$ python3 -q
>>> import numpy as np
>>> import numpy.linalg as la
>>> np.set_printoptions(precision=1, suppress=True, linewidth=200, legacy="1.25")
>>> def rnd(a):
...     return np.round(a, 1) + 0
... 
>>> W0 = np.loadtxt("layer19.csv", delimiter=",")
>>> W0
array([[-13.9,  -7.9, -15.9],
       [-12.3,  -6.7, -14.2],
       [-12.1,  -6.5, -14. ],
       [ -9.7,  -4.8, -11.4],
       [ -8.1,  -3.7,  -9.7],
       [ -7.7,  -3.4,  -9.3],
       [ -6.6,  -2.6,  -8.2],
       [ -6.3,  -2.4,  -7.8],
       [ -6. ,  -2.2,  -7.5],
       [ -3.1,  -0.5,  -4.3],
       [ -1.9,   0. ,  -2.9],
       [ -0.9,   0.3,  -1.6],
       [ -0.8,   0.3,  -1.4],
       [ -0.7,   0.3,  -1.3],
       [ -0.4,   0.2,  -0.8],
       [ -0.3,   0.1,  -0.6],
       [ -0.2,   0.1,  -0.4],
       [ -0.2,   0.1,  -0.3],
       [ -0.1,   0. ,  -0.3],
       [  3. ,   2.9,   3.9],
       [  4.6,   4.7,   5.7],
       [  4.7,   4.7,   5.7],
       [  6.2,   6.4,   7.4],
       [  8.8,   9.3,  10.2],
       [ 10.3,  11.1,  11.8],
       [ 19.8,  21.6,  21.8],
       [ 22. ,  23.9,  23.9]])
>>> Z = W0[[1, 8]].astype(float)
>>> for _ in range(5):
...     lab = la.norm(W0[:, None] - Z, axis=-1).argmin(axis=1)
...     Z = np.array([W0[lab == j].mean(axis=0) for j in range(2)])
... 
>>> lab
array([0, 0, 0, 0, 0, 0, 0, 0, 0, 0, 0, 1, 1, 1, 1, 1, 1, 1, 1, 1, 1, 1, 1, 1, 1, 1, 1])
>>> np.abs(Z[1] - Z[0]).argmax()
2
>>> rnd(Z[1] - Z[0])
array([12.7,  9.1, 14.8])
>>> X = np.loadtxt("out16.csv", delimiter=",")
>>> X
array([[ 0., -3., -3.,  3.],
       [ 2.,  3., -2., -1.],
       [-2., -2.,  1.,  1.],
       [-1., -2., -3., -3.]])
>>> other = X / la.norm(X, axis=1, keepdims=True)
>>> G = other @ other.T
>>> (np.abs(G) > 0.9).astype(int)
array([[1, 0, 0, 0],
       [0, 1, 1, 0],
       [0, 1, 1, 0],
       [0, 0, 0, 1]])
>>> rnd(la.norm(other, axis=1))
array([1., 1., 1., 1.])
>>> rnd(G)
array([[ 1. , -0.3,  0.4,  0.2],
       [-0.3,  1. , -1. ,  0. ],
       [ 0.4, -1. ,  1. ,  0. ],
       [ 0.2,  0. ,  0. ,  1. ]])
>>> (G - 2 * np.eye(4)).round(6).argmax(axis=1)
array([2, 3, 0, 0])
>>> rnd(G[0])
array([ 1. , -0.3,  0.4,  0.2])
>>> w1 = np.array([[0, -1], [1, -3], [2, 0], [0, 0]])
>>> b = np.array([5, 3])
>>> act = np.maximum(X @ w1 + b, 0)
>>> (act > 0).astype(int)
array([[0, 1],
       [1, 0],
       [1, 1],
       [0, 1]])
>>> act
array([[ 0., 12.],
       [ 4.,  0.],
       [ 5., 11.],
       [ 0., 10.]])
>>> Z = np.array([[-1, 1, -1], [1, -1, 3]])
>>> act @ Z
array([[ 12., -12.,  36.],
       [ -4.,   4.,  -4.],
       [  6.,  -6.,  28.],
       [ 10., -10.,  30.]])
>>> def softmax(z):
...     e = np.exp(z - z.max(axis=-1, keepdims=True))
...     return e / e.sum(axis=-1, keepdims=True)
... 
>>> rnd(softmax(X[3]))
array([0.6, 0.2, 0.1, 0.1])
>>> rnd(softmax(10 * X[3]))
array([1., 0., 0., 0.])
>>> att = X @ X.T / np.sqrt(4)
>>> rnd(softmax(att)[3] @ X)
array([-1., -2., -3., -3.])
>>> softmax(att).round(6).argmax(axis=1)
array([0, 1, 2, 3])
>>> Uu, sig, VT = la.svd(X, full_matrices=False)
>>> np.abs(Uu[:, 0]).round(6).argmax()
0
>>> Uu.shape, sig.shape, VT.shape
((4, 4), (4,), (4, 4))
>>> rnd(VT @ VT.T)
array([[1., 0., 0., 0.],
       [0., 1., 0., 0.],
       [0., 0., 1., 0.],
       [0., 0., 0., 1.]])
>>> np.allclose(Uu * sig @ VT, X)
True
>>> rnd(np.abs(VT[0]))
array([0.3, 0.8, 0.3, 0.4])
>>> (sig > 1e-8).sum()
4
>>> X.reshape(2, -1)
array([[ 0., -3., -3.,  3.,  2.,  3., -2., -1.],
       [-2., -2.,  1.,  1., -1., -2., -3., -3.]])
>>> X.ravel(order="F")
array([ 0.,  2., -2., -1., -3.,  3., -2., -2., -3., -2.,  1., -3.,  3., -1.,  1., -3.])
>>> blk = X.reshape(4, 2, -1)
>>> np.einsum("ihd,ihd->ih", blk, blk)
array([[ 9., 18.],
       [13.,  5.],
       [ 8.,  2.],
       [ 5., 18.]])
>>> np.einsum("ihd,jhd->hij", blk, blk).shape
(2, 4, 4)
>>> A = np.load("arr.npy")
>>> A
array([[ 0,  3, -5,  7],
       [ 3,  0,  3, -5],
       [-5,  3,  0,  3],
       [ 7, -5,  3,  0]])
>>> # symmetric, so the eigenvalues are real
>>> blk = np.stack([A, 2 * A, A[::-1]])
>>> (blk @ A.T).shape
(3, 4, 4)
>>> la.matrix_rank(blk.reshape(3, -1))
2
>>> blk.shape
(3, 4, 4)
>>> la.matrix_rank(blk)
array([4, 4, 4])
>>> rnd(la.norm(blk, axis=(1, 2)))
array([15.9, 31.7, 15.9])
>>> rng = np.random.default_rng(47073)
>>> lab = rng.permutation(4)
>>> other = A[:, lab] * rng.choice([-1, 1], 4)
>>> other
array([[-7,  0,  3, -5],
       [ 5,  3,  0,  3],
       [-3, -5,  3,  0],
       [ 0,  7, -5,  3]])
>>> Uu, _, VT = la.svd(A.T @ other)
>>> lab
array([3, 0, 1, 2])
>>> M = np.load("case7.npy")
>>> M
array([[ 0,  2,  0, -3],
       [ 0,  0,  0,  3],
       [ 0,  0,  0,  3],
       [ 0,  0,  0,  0]])
>>> Uu, sig, VT = la.svd(M)
>>> np.argmax(sig[:-1] / (sig[1:] + 1e-6)) + 1
2
>>> rnd(sig)
array([5.3, 1.6, 0. , 0. ])
>>> other = Uu[:, :2] @ np.diag(sig[:2]) @ VT[:2]
>>> rnd(np.abs(M - other).max())
0.0
>>> rnd(other)
array([[ 0.,  2.,  0., -3.],
       [ 0.,  0.,  0.,  3.],
       [ 0.,  0.,  0.,  3.],
       [ 0.,  0.,  0.,  0.]])
>>> feats = np.array([[6.7, 5.6], [3.6, -1.8], [1.1, 1.1], [5.6, -7.4]])
>>> vec = np.array([3, -2])
>>> rhs = feats @ vec
>>> rnd(rhs)
array([ 8.9, 14.4,  1.1, 31.6])
>>> rnd(la.solve(feats.T @ feats, feats.T @ rhs))
array([ 3., -2.])
>>> rhs = rhs + 0.1 * rng.normal(size=4)
>>> rnd(rhs)
array([ 8.8, 14.4,  1.1, 31.5])
>>> b, *_ = la.lstsq(feats, rhs)
>>> rnd(feats.T @ (rhs - feats @ b))
array([0., 0.])
>>> [round(float(la.norm(la.solve(feats.T @ feats + lam * np.eye(2), feats.T @ rhs))), 2) for lam in (0, 1, 10, 100)]
[3.59, 3.56, 3.26, 1.79]
>>> b.round()
array([ 3., -2.])
>>> other = np.c_[feats[:, :1] @ np.array([[0]]), np.array([3, 3, 3, 3])]
>>> other
array([[0., 3.],
       [0., 3.],
       [0., 3.],
       [0., 3.]])
>>> rnd(la.norm(la.qr(feats)[0].T @ other, axis=0) ** 2 / ((other ** 2).sum(axis=0) + 1e-12))
array([0. , 0.8])
>>> rnd(la.lstsq(feats, other[:, 0])[0])
array([0., 0.])
>>> la.matrix_rank(other)
1
>>> rnd(la.norm(other - feats @ la.lstsq(feats, other)[0], axis=0))
array([0. , 2.7])
>>> vec = np.array([2, 1])
>>> rhs = feats @ vec
>>> b, lr = np.zeros(2), 1 / la.norm(feats, 2) ** 2
>>> for i in range(6):
...     b -= lr * feats.T @ (feats @ b - rhs)
...     if i % 1 == 0: print(i, round(la.norm(feats @ b - rhs), 1))
... 
0 3.5
1 0.7
2 0.1
3 0.0
4 0.0
5 0.0
>>> rnd(la.cond(feats))
1.1
>>> G = feats.T @ feats
>>> np.allclose(G, G.T)
True
>>> rnd(np.diag(G))
array([90.4, 90.6])
>>> la.matrix_rank(G)
2
